% python3 -q
>>> import numpy as np
>>> import numpy.linalg as la
>>> np.set_printoptions(precision=2, suppress=True, linewidth=100)
>>> W0 = np.load("a.npy")
>>> W0
array([[1, 3, 0, 0, 0, 0],
       [1, 0, 0, 0, 0, 0],
       [1, 3, 0, 0, 0, 0],
       [0, 0, 1, 3, 0, 0],
       [0, 0, 1, 0, 0, 0],
       [0, 0, 1, 3, 0, 0],
       [0, 0, 0, 0, 1, 3],
       [0, 0, 0, 0, 1, 0],
       [0, 0, 0, 0, 1, 3]])
>>> # row 2 repeats row 0
>>> la.norm(W0, axis=0)
array([1.73, 4.24, 1.73, 4.24, 1.73, 4.24])
>>> round(la.norm(W0, 2), 2)
np.float64(4.48)
>>> la.norm(W0, axis=1)
array([3.16, 1.  , 3.16, 3.16, 1.  , 3.16, 3.16, 1.  , 3.16])
>>> W0[8] @ W0[7]
np.int64(1)
>>> round(la.norm(W0, 1), 2), round(la.norm(W0, np.inf), 2)
(np.float64(6.0), np.float64(4.0))
>>> P = W0 @ la.solve(W0.T @ W0, W0.T)
>>> np.allclose(P @ P, P)
True
>>> la.eigvalsh(P)
array([0., 0., 0., 1., 1., 1., 1., 1., 1.])
>>> P.round(2) + 0
array([[0.5, 0. , 0.5, 0. , 0. , 0. , 0. , 0. , 0. ],
       [0. , 1. , 0. , 0. , 0. , 0. , 0. , 0. , 0. ],
       [0.5, 0. , 0.5, 0. , 0. , 0. , 0. , 0. , 0. ],
       [0. , 0. , 0. , 0.5, 0. , 0.5, 0. , 0. , 0. ],
       [0. , 0. , 0. , 0. , 1. , 0. , 0. , 0. , 0. ],
       [0. , 0. , 0. , 0.5, 0. , 0.5, 0. , 0. , 0. ],
       [0. , 0. , 0. , 0. , 0. , 0. , 0.5, 0. , 0.5],
       [0. , 0. , 0. , 0. , 0. , 0. , 0. , 1. , 0. ],
       [0. , 0. , 0. , 0. , 0. , 0. , 0.5, 0. , 0.5]])
>>> np.diag(P)
array([0.5, 1. , 0.5, 0.5, 1. , 0.5, 0.5, 1. , 0.5])
>>> np.round(P @ W0[:, 5], 2) + 0
array([0., 0., 0., 0., 0., 0., 3., 0., 3.])
>>> F = np.load("layer19.npy")
>>> F
array([[  0.94,  -0.22,  -1.02,  -0.34,  -0.69,   0.42,   0.87],
       [  2.27,  -0.4 ,  -2.54,  -1.47,  -0.35,  -1.16,   1.81],
       [  3.62, -11.13,  -2.87,  -2.92,   5.15,  -5.03,   3.42],
       [  2.23,  -3.88,  -1.59,  -1.32,   0.8 ,  -0.2 ,   2.24],
       [  2.83,  -7.04,  -1.55,  -1.76,   1.62,   0.12,   3.2 ],
       [  3.6 , -10.98,  -2.76,  -2.85,   5.12,  -4.74,   3.49],
       [  2.4 ,  -7.33,  -1.84,  -1.79,   3.27,  -2.91,   2.47],
       [  1.5 ,  -7.25,  -1.05,  -1.46,   3.75,  -3.36,   1.53],
       [  2.33,  -7.23,  -1.81,  -1.83,   2.99,  -2.65,   2.55],
       [  1.11,  -0.15,  -0.9 ,  -0.42,  -1.2 ,   1.98,   1.35],
       [  0.62,   0.28,   0.13,   0.31,  -2.06,   4.33,   1.15],
       [  2.58, -10.45,  -0.75,  -1.72,   3.46,  -0.01,   3.17],
       [  2.21,  -0.04,  -1.67,  -0.67,  -1.79,   2.3 ,   2.13],
       [  1.52,  -0.22,  -1.76,  -0.95,  -0.41,  -0.54,   1.42],
       [  1.96, -10.23,  -0.14,  -1.31,   3.3 ,   0.62,   2.76],
       [  2.84, -10.76,  -1.96,  -2.54,   4.8 ,  -3.99,   3.02],
       [  1.25,   0.06,  -0.9 ,  -0.43,  -1.26,   1.7 ,   1.17],
       [  2.  ,  -7.  ,  -0.77,  -1.24,   1.58,   0.77,   2.75],
       [  0.06,   0.04,   0.24,   0.15,  -0.75,   1.36,   0.43],
       [  2.17,  -3.63,  -1.83,  -1.37,   0.65,  -0.17,   2.1 ],
       [  0.26,   0.13,  -0.04,  -0.01,  -0.75,   1.31,   0.53],
       [  2.55,  -0.41,  -2.41,  -1.28,  -1.82,   1.68,   2.73],
       [  3.1 ,  -3.86,  -2.48,  -1.79,  -0.01,   0.32,   3.23],
       [  1.13,  -6.95,  -0.31,  -1.  ,   3.  ,  -1.02,   1.43],
       [  2.83,  -7.14,  -1.94,  -1.96,   2.42,  -1.57,   2.78],
       [  2.55,  -7.23,  -1.72,  -1.88,   2.28,  -1.37,   2.6 ]])
>>> other = np.c_[F[:, :3] @ np.array([[0, 1, 2], [0, 0, 2], [0, 1, 0]]), np.array([3, 1, 2, 2, 2, 1, 1, 1, 1, 3, 1, 0, 1, 2, 1, 0, 2, 1, 1, 1, 2, 0, 3, 3, 0, 2])]
>>> other
array([[  0.  ,  -0.08,   1.44,   3.  ],
       [  0.  ,  -0.27,   3.74,   1.  ],
       [  0.  ,   0.75, -15.02,   2.  ],
       [  0.  ,   0.64,  -3.3 ,   2.  ],
       [  0.  ,   1.28,  -8.42,   2.  ],
       [  0.  ,   0.84, -14.76,   1.  ],
       [  0.  ,   0.56,  -9.86,   1.  ],
       [  0.  ,   0.45, -11.5 ,   1.  ],
       [  0.  ,   0.52,  -9.8 ,   1.  ],
       [  0.  ,   0.21,   1.92,   3.  ],
       [  0.  ,   0.75,   1.8 ,   1.  ],
       [  0.  ,   1.83, -15.74,   0.  ],
       [  0.  ,   0.54,   4.34,   1.  ],
       [  0.  ,  -0.24,   2.6 ,   2.  ],
       [  0.  ,   1.82, -16.54,   1.  ],
       [  0.  ,   0.88, -15.84,   0.  ],
       [  0.  ,   0.35,   2.62,   2.  ],
       [  0.  ,   1.23, -10.  ,   1.  ],
       [  0.  ,   0.3 ,   0.2 ,   1.  ],
       [  0.  ,   0.34,  -2.92,   1.  ],
       [  0.  ,   0.22,   0.78,   2.  ],
       [  0.  ,   0.14,   4.28,   0.  ],
       [  0.  ,   0.62,  -1.52,   3.  ],
       [  0.  ,   0.82, -11.64,   3.  ],
       [  0.  ,   0.89,  -8.62,   0.  ],
       [  0.  ,   0.83,  -9.36,   2.  ]])
>>> la.lstsq(F, other[:, 0])[0]
array([0., 0., 0., 0., 0., 0., 0.])
>>> np.round(la.norm(other - F @ la.lstsq(F, other)[0], axis=0), 2) + 0
array([0.  , 0.  , 0.  , 5.25])
>>> la.matrix_rank(other)
np.int64(3)
>>> la.norm(la.qr(F)[0].T @ other, axis=0) ** 2 / ((other ** 2).sum(axis=0) + 1e-12)
array([0.  , 1.  , 1.  , 0.63])
>>> m1 = np.array([[1, 1, -1, -1, -1, -1, 1, 1],
...     [1, -1, 1, -1, -1, 1, -1, 1],
...     [1, 1, 1, 1, -1, -1, -1, -1],
...     [1, -1, -1, 1, 1, -1, -1, 1],
...     [1, 1, 1, 1, 1, 1, 1, 1],
...     [1, 1, -1, -1, 1, 1, -1, -1],
...     [1, -1, 1, -1, 1, -1, 1, -1]])
>>> round(la.norm(m1, "nuc"), 2)
np.float64(19.8)
>>> round(la.norm(m1[5], 1), 2), round(la.norm(m1[5], np.inf), 2)
(np.float64(8.0), np.float64(1.0))
>>> round(la.norm(m1, 2), 2)
np.float64(2.83)
>>> np.round(la.norm(m1) ** 2 / la.norm(m1, 2) ** 2, 2)
np.float64(7.0)
>>> J = np.load("data.npy")
>>> J
array([[ 0.75, -0.67, -0.72,  0.79,  0.61,  0.13, -0.75, -0.45,  0.95, -0.71],
       [-0.77,  0.96,  1.  , -0.9 , -0.86, -0.99,  1.  ,  0.94, -1.  , -0.99],
       [ 0.25, -0.41,  1.  ,  0.56,  0.82, -0.51, -0.31,  0.12, -0.16, -0.96],
       [ 0.44,  0.37,  0.99,  0.37,  0.22, -0.97,  0.84,  0.62, -0.53, -1.  ],
       [ 0.49,  0.68, -1.  , -0.26, -0.94, -0.75,  0.87,  0.21,  0.7 ,  0.05],
       [-0.77,  0.65, -0.93, -0.85, -0.82,  0.57,  0.58,  0.17, -0.86,  0.98],
       [ 0.82, -0.45, -1.  ,  0.69, -0.27,  0.2 , -0.55, -0.53,  0.99,  0.06],
       [ 0.57, -0.89, -0.84,  0.78,  0.81,  0.96, -0.98, -0.81,  0.98,  0.87],
       [-0.56,  0.33, -1.  , -0.72, -0.81,  0.87, -0.08, -0.29, -0.06,  1.  ],
       [-0.5 ,  0.32, -0.91, -0.6 , -0.59,  0.59,  0.14, -0.05, -0.44,  0.95],
       [ 0.17, -0.02, -0.29,  0.13, -0.01, -0.17,  0.04,  0.  ,  0.23, -0.29],
       [-0.79,  0.77, -0.36, -0.87, -0.82, -0.03,  0.83,  0.45, -0.95,  0.9 ],
       [-0.49,  0.64,  0.99, -0.52, -0.22, -0.84,  0.86,  0.65, -0.95, -0.86],
       [ 0.74,  0.35,  0.98,  0.66,  0.27, -0.99,  0.9 ,  0.68, -0.11, -1.  ]])
>>> other = np.c_[J[:, :8] @ np.array([[-8, 3, -7, -4, -5, -3, 4, -7],
...     [6, 4, 7, 8, -1, 9, -4, 3],
...     [-8, 0, 1, 1, -6, -9, -3, -6],
...     [4, -1, -3, 1, 9, -1, -9, 7],
...     [-3, 4, -2, -1, 8, -3, -4, 6],
...     [9, -7, -4, 2, 9, 1, -5, -4],
...     [-8, -1, 3, 8, -3, 7, 8, -2],
...     [-3, 7, 4, -7, 7, 4, 2, -1]]), np.array([-3, -2, -2, -3, -2, -3, 0, -2, 0, -1, -2, 3, 3, 3])]
>>> other
array([[  5.59,  -2.09, -18.82, -11.49,  13.5 , -11.34,  -9.26,   7.68,  -3.  ],
       [-16.83,  11.5 ,  28.25,  11.16, -23.42,  15.2 ,  16.45,  -8.17,  -2.  ],
       [-15.15,   6.55,  -5.35,  -7.88,   1.94, -18.66,  -8.37,   2.4 ,  -2.  ],
       [-25.71,  13.6 ,   7.83,   2.78, -10.33,  -0.54,   5.91,  -2.42,  -3.  ],
       [ -4.4 ,   6.54,   9.44,   7.15, -14.88,  22.91,  19.47,  -1.8 ,  -2.  ],
       [ 16.54,  -5.52,  13.34,  11.91,  -0.85,  25.15,  10.17,  -1.56,  -3.  ],
       [ 10.1 ,  -5.67, -15.99,  -7.21,   6.14,  -3.16,  -3.51,   2.95,   0.  ],
       [ 16.42, -10.8 , -25.04, -10.52,  22.49, -14.51, -16.16,   7.63,  -2.  ],
       [ 23.35, -10.92,   4.13,   7.1 ,   1.55,  15.95,   3.59,  -2.02,   0.  ],
       [ 16.91,  -6.6 ,   5.67,   6.29,   2.06,  16.31,   5.28,  -0.41,  -1.  ],
       [ -0.46,   1.41,  -1.19,  -1.01,   0.35,   1.93,   1.67,   1.94,  -2.  ],
       [  4.54,   0.83,  19.22,  12.34,  -8.66,  23.45,  13.64,  -3.  ,   3.  ],
       [-17.97,  10.3 ,  19.44,   8.42, -16.16,   7.28,  10.45,  -4.56,   3.  ],
       [-27.98,  14.83,   5.11,   1.67,  -8.68,  -1.33,   5.11,  -2.29,   3.  ]])
>>> la.norm(la.qr(J)[0].T @ other, axis=0) ** 2 / ((other ** 2).sum(axis=0) + 1e-12)
array([1.  , 1.  , 1.  , 1.  , 1.  , 1.  , 1.  , 1.  , 0.45])
>>> np.round(la.norm(other - J @ la.lstsq(J, other)[0], axis=0), 2) + 0
array([0.  , 0.  , 0.  , 0.  , 0.  , 0.  , 0.  , 0.  , 6.42])
